$ python3 -q
>>> import numpy as np
>>> import numpy.linalg as la
>>> np.set_printoptions(suppress=True, linewidth=200)
>>> A = np.load("case17.npy")
>>> print(A)
[[ 2  6  8 10  2 13 10  7 12 11 10]
 [ 6  0 14 12  2 10 15  8 14 11  8]
 [ 8 14 16 12 12 10 11  6 14 14  4]
 [10 12 12 18  5 12  6  1  9  6  2]
 [ 2  2 12  5 14  8  2 16 13 13 11]
 [13 10 10 12  8  6 13 16  5  7  2]
 [10 15 11  6  2 13  2  6 12  7 14]
 [ 7  8  6  1 16 16  6 14 10 10 13]
 [12 14 14  9 13  5 12 10  6  6  6]
 [11 11 14  6 13  7  7 10  6  8 15]
 [10  8  4  2 11  2 14 13  6 15 12]]
>>> q, r_ = la.qr(A)
>>> print(q.shape, r_.shape)
(11, 11) (11, 11)
>>> print(round(float(abs(r_[0, 0])), 1), round(la.norm(A[:, 0]), 1))
29.8 29.8
>>> print(np.round(q @ r_, 1) + 0)
[[ 2.  6.  8. 10.  2. 13. 10.  7. 12. 11. 10.]
 [ 6.  0. 14. 12.  2. 10. 15.  8. 14. 11.  8.]
 [ 8. 14. 16. 12. 12. 10. 11.  6. 14. 14.  4.]
 [10. 12. 12. 18.  5. 12.  6.  1.  9.  6.  2.]
 [ 2.  2. 12.  5. 14.  8.  2. 16. 13. 13. 11.]
 [13. 10. 10. 12.  8.  6. 13. 16.  5.  7.  2.]
 [10. 15. 11.  6.  2. 13.  2.  6. 12.  7. 14.]
 [ 7.  8.  6.  1. 16. 16.  6. 14. 10. 10. 13.]
 [12. 14. 14.  9. 13.  5. 12. 10.  6.  6.  6.]
 [11. 11. 14.  6. 13.  7.  7. 10.  6.  8. 15.]
 [10.  8.  4.  2. 11.  2. 14. 13.  6. 15. 12.]]
>>> print(np.round(np.abs(np.diag(r_)), 1))
[29.8 11.4 17.1 13.2 14.7 15.  12.8 10.3  5.6  3.9  5.7]
>>> x0 = np.array([-8, -7, 5, 8, 0, -2, -3, 1, -4, 2, 6])
>>> y = A @ x0
>>> coef, lr = np.zeros(11), 1 / la.norm(A, 2) ** 2
>>> for i in range(20):
...     coef -= lr * A.T @ (A @ coef - y)
...     if i % 5 == 0: print(i, round(la.norm(A @ coef - y), 1))
... 
0 182.9
5 158.4
10 139.2
15 124.2
>>> print(round(la.cond(A), 1))
84.7
>>> print(coef.round(1))
[-2.2 -3.2  1.1  0.7 -0.7  0.2 -0.6  0.2  1.5  0.8  0.6]
>>> q, V = la.qr(A[:, :9])[0], la.qr(A[:, 9:])[0]
>>> sv = la.svd(q.T @ V, compute_uv=False)
>>> print((sv > 0.9).sum())
1
>>> print(sv.round(1))
[1.  0.9]
>>> print(np.round(la.norm(q @ q.T - V @ V.T, 2), 1))
1.0
>>> x0 = np.array([0, 1, -7, -3, 7, -3, 2, 1, 4, 6, 0])
>>> print(la.norm(A @ x0) <= la.norm(A, 2) * la.norm(x0) + 1e-9)
True
>>> print((A @ x0).argmax())
10
>>> print(np.einsum("ij,j->i", A, x0))
[ 36  10  88 -42 127  46  -5 153  59  61 200]
>>> print(np.sign((A @ x0).round(6)))
[ 1  1  1 -1  1  1 -1  1  1  1  1]
>>> W0 = -1 * np.eye(14) + np.ones((14, 14))
>>> print(W0)
[[0. 1. 1. 1. 1. 1. 1. 1. 1. 1. 1. 1. 1. 1.]
 [1. 0. 1. 1. 1. 1. 1. 1. 1. 1. 1. 1. 1. 1.]
 [1. 1. 0. 1. 1. 1. 1. 1. 1. 1. 1. 1. 1. 1.]
 [1. 1. 1. 0. 1. 1. 1. 1. 1. 1. 1. 1. 1. 1.]
 [1. 1. 1. 1. 0. 1. 1. 1. 1. 1. 1. 1. 1. 1.]
 [1. 1. 1. 1. 1. 0. 1. 1. 1. 1. 1. 1. 1. 1.]
 [1. 1. 1. 1. 1. 1. 0. 1. 1. 1. 1. 1. 1. 1.]
 [1. 1. 1. 1. 1. 1. 1. 0. 1. 1. 1. 1. 1. 1.]
 [1. 1. 1. 1. 1. 1. 1. 1. 0. 1. 1. 1. 1. 1.]
 [1. 1. 1. 1. 1. 1. 1. 1. 1. 0. 1. 1. 1. 1.]
 [1. 1. 1. 1. 1. 1. 1. 1. 1. 1. 0. 1. 1. 1.]
 [1. 1. 1. 1. 1. 1. 1. 1. 1. 1. 1. 0. 1. 1.]
 [1. 1. 1. 1. 1. 1. 1. 1. 1. 1. 1. 1. 0. 1.]
 [1. 1. 1. 1. 1. 1. 1. 1. 1. 1. 1. 1. 1. 0.]]
>>> ev, V = la.eigh(W0)
>>> print(np.round(np.abs(V[:, -1]), 1))
[0.3 0.3 0.3 0.3 0.3 0.3 0.3 0.3 0.3 0.3 0.3 0.3 0.3 0.3]
>>> print((ev > 1e-8).sum(), (ev < -1e-8).sum())
1 13
>>> print(np.round(ev.sum(), 1), np.trace(W0))
-0.0 0.0
>>> print(np.unique(ev.round(6) + 0, return_counts=True)[1])
[13  1]
>>> print(np.round(la.svd(W0, compute_uv=False), 1))
[13.  1.  1.  1.  1.  1.  1.  1.  1.  1.  1.  1.  1.  1.]
>>> print(ev.round(1))
[-1. -1. -1. -1. -1. -1. -1. -1. -1. -1. -1. -1. -1. 13.]
>>> left, sv, vt = la.svd(W0)
>>> print(np.argmax(sv[:-1] / (sv[1:] + 1e-6)) + 1)
1
>>> other = left[:, :1] @ np.diag(sv[:1]) @ vt[:1]
>>> print(np.round(la.norm(W0 - other) / la.norm(W0), 1))
0.3
>>> print(la.matrix_rank(other))
1
>>> print(np.trace(W0 @ W0 @ W0) // 6)
364.0
>>> print(W0.sum(axis=0))
[13. 13. 13. 13. 13. 13. 13. 13. 13. 13. 13. 13. 13. 13.]
>>> L = np.diag(W0.sum(axis=1)) - W0
>>> print((la.eigvalsh(L) < 1e-8).sum())
1
>>> print(L @ np.ones(14))
[0. 0. 0. 0. 0. 0. 0. 0. 0. 0. 0. 0. 0. 0.]
>>> print(la.matrix_rank(L))
13
>>> print(np.round(np.sort(np.abs(np.fft.fft(W0[0]))), 1), np.round(np.sort(la.svd(W0, compute_uv=False)), 1))
[ 1.  1.  1.  1.  1.  1.  1.  1.  1.  1.  1.  1.  1. 13.] [ 1.  1.  1.  1.  1.  1.  1.  1.  1.  1.  1.  1.  1. 13.]
>>> print(W0 @ (-1.0) ** np.arange(14))
[-1.  1. -1.  1. -1.  1. -1.  1. -1.  1. -1.  1. -1.  1.]
>>> x0 = np.array([2, 0, 0, 4, 2, 1, 1, 5, 0, 0, 1, 1, 3, 1])
>>> print(W0 @ np.ones(14))
[13. 13. 13. 13. 13. 13. 13. 13. 13. 13. 13. 13. 13. 13.]
>>> print((W0 @ x0).argmax())
1
>>> print(la.norm(W0 @ x0) <= la.norm(W0, 2) * la.norm(x0) + 1e-9)
True
>>> C = np.array([[0, 2, 0, 1], [1, 2, 2, 1]])
>>> rng = np.random.default_rng(704)
>>> J = rng.normal(size=(16, 2)) @ C + np.array([2, 2, 1, 3])
>>> print(J.round(1) + 0)
[[ 1.1 -0.1 -0.9  1.9]
 [ 4.2  7.2  5.4  5.6]
 [ 2.7  2.4  2.3  3.2]
 [ 4.1  5.3  5.2  4.7]
 [ 2.8  2.5  2.5  3.2]
 [ 2.6  1.6  2.2  2.8]
 [ 0.  -2.5 -3.1  0.7]
 [ 0.1  0.3 -2.8  2.2]
 [ 3.   2.7  2.9  3.4]
 [ 0.9 -2.4 -1.1  0.8]
 [ 2.7  3.9  2.3  3.9]
 [ 2.4  3.   1.8  3.5]
 [ 0.3 -3.4 -2.4  0.3]
 [ 2.4  1.5  1.9  2.7]
 [ 3.   5.3  3.1  4.7]
 [ 2.1  5.8  1.3  4.9]]
>>> left, sv, vt = la.svd(J)
>>> print(sv.round(1) + 0)
[23.7  6.6  4.4  0. ]
>>> print(np.argmax(sv[:-1] / (sv[1:] + 1e-6)) + 1)
3
>>> other = left[:, :3] @ np.diag(sv[:3]) @ vt[:3]
>>> print(la.matrix_rank(other))
3
>>> F = np.loadtxt("m.csv", delimiter=",")
>>> print(F)
[[-0.3  1.  -0.3 -0.7]
 [ 0.5 -1.  -0.9  0.8]
 [ 0.5 -1.  -0.5  0.9]
 [-0.8  1.  -0.3 -1. ]
 [-0.4  0.9  0.3 -0.7]
 [ 0.8 -1.   0.1  1. ]
 [-0.2 -0.8  0.4 -0.3]
 [-0.7  0.9  0.  -0.9]
 [ 0.4  1.  -0.3  0.7]
 [ 0.5 -1.  -0.7  0.9]
 [ 0.   0.8  0.1 -0.1]
 [ 0.3 -0.3 -0.5  0.5]
 [ 0.1  1.   0.5  0. ]
 [ 0.7 -1.  -0.5  0.9]
 [-0.7  1.   0.8 -1. ]
 [-0.4  0.9  0.6 -0.7]
 [ 0.5 -1.  -0.6  0.9]
 [ 0.8  0.1  0.9  1. ]
 [ 0.7 -0.6  1.   0.9]
 [-0.3  1.   0.5 -0.7]
 [ 0.8  0.6 -0.4  1. ]
 [ 0.1  0.9  0.3  0. ]
 [ 0.1  1.  -0.2  0. ]
 [ 0.   0.1  0.6  0. ]
 [ 0.2  1.   0.7  0.1]
 [ 0.2 -1.  -0.3  0.5]
 [-0.2 -1.   0.4 -0.2]
 [ 0.7 -1.  -0.7  1. ]
 [-0.3  1.   0.3 -0.7]]
>>> F.reshape(29, 5)
Traceback (most recent call last):
  File "<python-input-63>", line 1, in <module>
    F.reshape(29, 5)
    ~~~~~~~~~^^^^^^^
ValueError: cannot reshape array of size 116 into shape (29,5)
>>> print(F.reshape(-1, 2))
[[-0.3  1. ]
 [-0.3 -0.7]
 [ 0.5 -1. ]
 [-0.9  0.8]
 [ 0.5 -1. ]
 [-0.5  0.9]
 [-0.8  1. ]
 [-0.3 -1. ]
 [-0.4  0.9]
 [ 0.3 -0.7]
 [ 0.8 -1. ]
 [ 0.1  1. ]
 [-0.2 -0.8]
 [ 0.4 -0.3]
 [-0.7  0.9]
 [ 0.  -0.9]
 [ 0.4  1. ]
 [-0.3  0.7]
 [ 0.5 -1. ]
 [-0.7  0.9]
 [ 0.   0.8]
 [ 0.1 -0.1]
 [ 0.3 -0.3]
 [-0.5  0.5]
 [ 0.1  1. ]
 [ 0.5  0. ]
 [ 0.7 -1. ]
 [-0.5  0.9]
 [-0.7  1. ]
 [ 0.8 -1. ]
 [-0.4  0.9]
 [ 0.6 -0.7]
 [ 0.5 -1. ]
 [-0.6  0.9]
 [ 0.8  0.1]
 [ 0.9  1. ]
 [ 0.7 -0.6]
 [ 1.   0.9]
 [-0.3  1. ]
 [ 0.5 -0.7]
 [ 0.8  0.6]
 [-0.4  1. ]
 [ 0.1  0.9]
 [ 0.3  0. ]
 [ 0.1  1. ]
 [-0.2  0. ]
 [ 0.   0.1]
 [ 0.6  0. ]
 [ 0.2  1. ]
 [ 0.7  0.1]
 [ 0.2 -1. ]
 [-0.3  0.5]
 [-0.2 -1. ]
 [ 0.4 -0.2]
 [ 0.7 -1. ]
 [-0.7  1. ]
 [-0.3  1. ]
 [ 0.3 -0.7]]
>>> print(F.ravel(order="F"))
[-0.3  0.5  0.5 -0.8 -0.4  0.8 -0.2 -0.7  0.4  0.5  0.   0.3  0.1  0.7 -0.7 -0.4  0.5  0.8  0.7 -0.3  0.8  0.1  0.1  0.   0.2  0.2 -0.2  0.7 -0.3  1.  -1.  -1.   1.   0.9 -1.  -0.8  0.9  1.  -1.
  0.8 -0.3  1.  -1.   1.   0.9 -1.   0.1 -0.6  1.   0.6  0.9  1.   0.1  1.  -1.  -1.  -1.   1.  -0.3 -0.9 -0.5 -0.3  0.3  0.1  0.4  0.  -0.3 -0.7  0.1 -0.5  0.5 -0.5  0.8  0.6 -0.6  0.9  1.   0.5
 -0.4  0.3 -0.2  0.6  0.7 -0.3  0.4 -0.7  0.3 -0.7  0.8  0.9 -1.  -0.7  1.  -0.3 -0.9  0.7  0.9 -0.1  0.5  0.   0.9 -1.  -0.7  0.9  1.   0.9 -0.7  1.   0.   0.   0.   0.1  0.5 -0.2  1.  -0.7]
>>> T = F.reshape(29, 2, -1)
>>> print(np.swapaxes(T, 1, 2)[27])
[[ 0.7 -0.7]
 [-1.   1. ]]
>>> print(T.transpose(1, 0, 2))
[[[-0.3  1. ]
  [ 0.5 -1. ]
  [ 0.5 -1. ]
  [-0.8  1. ]
  [-0.4  0.9]
  [ 0.8 -1. ]
  [-0.2 -0.8]
  [-0.7  0.9]
  [ 0.4  1. ]
  [ 0.5 -1. ]
  [ 0.   0.8]
  [ 0.3 -0.3]
  [ 0.1  1. ]
  [ 0.7 -1. ]
  [-0.7  1. ]
  [-0.4  0.9]
  [ 0.5 -1. ]
  [ 0.8  0.1]
  [ 0.7 -0.6]
  [-0.3  1. ]
  [ 0.8  0.6]
  [ 0.1  0.9]
  [ 0.1  1. ]
  [ 0.   0.1]
  [ 0.2  1. ]
  [ 0.2 -1. ]
  [-0.2 -1. ]
  [ 0.7 -1. ]
  [-0.3  1. ]]

 [[-0.3 -0.7]
  [-0.9  0.8]
  [-0.5  0.9]
  [-0.3 -1. ]
  [ 0.3 -0.7]
  [ 0.1  1. ]
  [ 0.4 -0.3]
  [ 0.  -0.9]
  [-0.3  0.7]
  [-0.7  0.9]
  [ 0.1 -0.1]
  [-0.5  0.5]
  [ 0.5  0. ]
  [-0.5  0.9]
  [ 0.8 -1. ]
  [ 0.6 -0.7]
  [-0.6  0.9]
  [ 0.9  1. ]
  [ 1.   0.9]
  [ 0.5 -0.7]
  [-0.4  1. ]
  [ 0.3  0. ]
  [-0.2  0. ]
  [ 0.6  0. ]
  [ 0.7  0.1]
  [-0.3  0.5]
  [ 0.4 -0.2]
  [-0.7  1. ]
  [ 0.3 -0.7]]]
>>> print(np.einsum("ihd,jhd->hij", T, T).shape)
(2, 29, 29)
